In [1]: import numpy as np

In [2]: from numpy import linalg as LA

In [3]: np.set_printoptions(suppress=True, linewidth=100)

In [4]: F = np.array([[1, -2, 4, -8],
   ...:     [1, -1, 1, -1],
   ...:     [1, 0, 0, 0],
   ...:     [1, 1, 1, 1],
   ...:     [1, 2, 4, 8],
   ...:     [1, 3, 9, 27],
   ...:     [1, 4, 16, 64]])

In [5]: print(F)
[[ 1 -2  4 -8]
 [ 1 -1  1 -1]
 [ 1  0  0  0]
 [ 1  1  1  1]
 [ 1  2  4  8]
 [ 1  3  9 27]
 [ 1  4 16 64]]

In [6]: hat = F @ LA.solve(F.T @ F, F.T)

In [7]: print(hat.round(3))
[[ 0.929  0.19  -0.095 -0.095  0.024  0.095 -0.048]
 [ 0.19   0.452  0.381  0.143 -0.095 -0.167  0.095]
 [-0.095  0.381  0.452  0.286  0.048 -0.095  0.024]
 [-0.095  0.143  0.286  0.333  0.286  0.143 -0.095]
 [ 0.024 -0.095  0.048  0.286  0.452  0.381 -0.095]
 [ 0.095 -0.167 -0.095  0.143  0.381  0.452  0.19 ]
 [-0.048  0.095  0.024 -0.095 -0.095  0.19   0.929]]

In [8]: print(LA.matrix_rank(np.eye(7) - hat))
3

In [9]: print(np.allclose(hat @ hat, hat))
True

In [10]: print(np.unique(hat.round(6), axis=0).shape)
(7, 7)

In [11]: print(np.allclose(hat[:-1].T @ LA.lstsq(hat[:-1].T, hat[-1])[0], hat[-1]))
True

In [12]: print(LA.lstsq(hat[:-1].T, hat[-1])[2])
4

In [13]: X = np.load("dump.npy")

In [14]: print(X)
[[ 3.328 -1.    -1.1  ]
 [-0.62   0.2    0.2  ]
 [ 0.416  0.4    0.   ]
 [ 4.335  0.9   -1.5  ]
 [ 0.29  -1.2   -0.1  ]
 [-4.845 -1.1    1.5  ]
 [ 0.815  0.2   -0.1  ]
 [-0.847 -0.4    0.2  ]
 [ 2.057  0.    -0.5  ]
 [-1.315  1.4    0.3  ]
 [ 0.276  0.5   -0.1  ]]

In [15]: Xc = X - X.mean(axis=0)

In [16]: V = LA.svd(Xc)[2][:2]

In [17]: A2 = Xc - Xc @ V.T @ V

In [18]: print(np.round(np.diag(V.T @ V), 3))
[0.91 1.   0.09]

In [19]: print(np.round(LA.norm(A2) / LA.norm(Xc), 3))
0.036

In [20]: print(np.round(np.cov(Xc @ V.T, rowvar=False), 3) + 0)
[[6.633 0.   ]
 [0.    0.67 ]]

In [21]: print(np.round((Xc @ V.T).std(axis=0), 3))
[2.456 0.781]

In [22]: Q, Rm = LA.qr(X)

In [23]: print(Rm.round(3))
[[-7.836 -0.561  2.461]
 [ 0.    -2.599  0.034]
 [ 0.     0.    -0.319]]

In [24]: print(round(abs(Rm[0, 0]), 3), round(LA.norm(X[:, 0]), 3))
7.836 7.836

In [25]: print(np.round(Q @ Rm, 3) + 0)
[[ 3.328 -1.    -1.1  ]
 [-0.62   0.2    0.2  ]
 [ 0.416  0.4    0.   ]
 [ 4.335  0.9   -1.5  ]
 [ 0.29  -1.2   -0.1  ]
 [-4.845 -1.1    1.5  ]
 [ 0.815  0.2   -0.1  ]
 [-0.847 -0.4    0.2  ]
 [ 2.057  0.    -0.5  ]
 [-1.315  1.4    0.3  ]
 [ 0.276  0.5   -0.1  ]]

In [26]: print(np.round(Q.T @ Q, 3) + 0)
[[1. 0. 0.]
 [0. 1. 0.]
 [0. 0. 1.]]
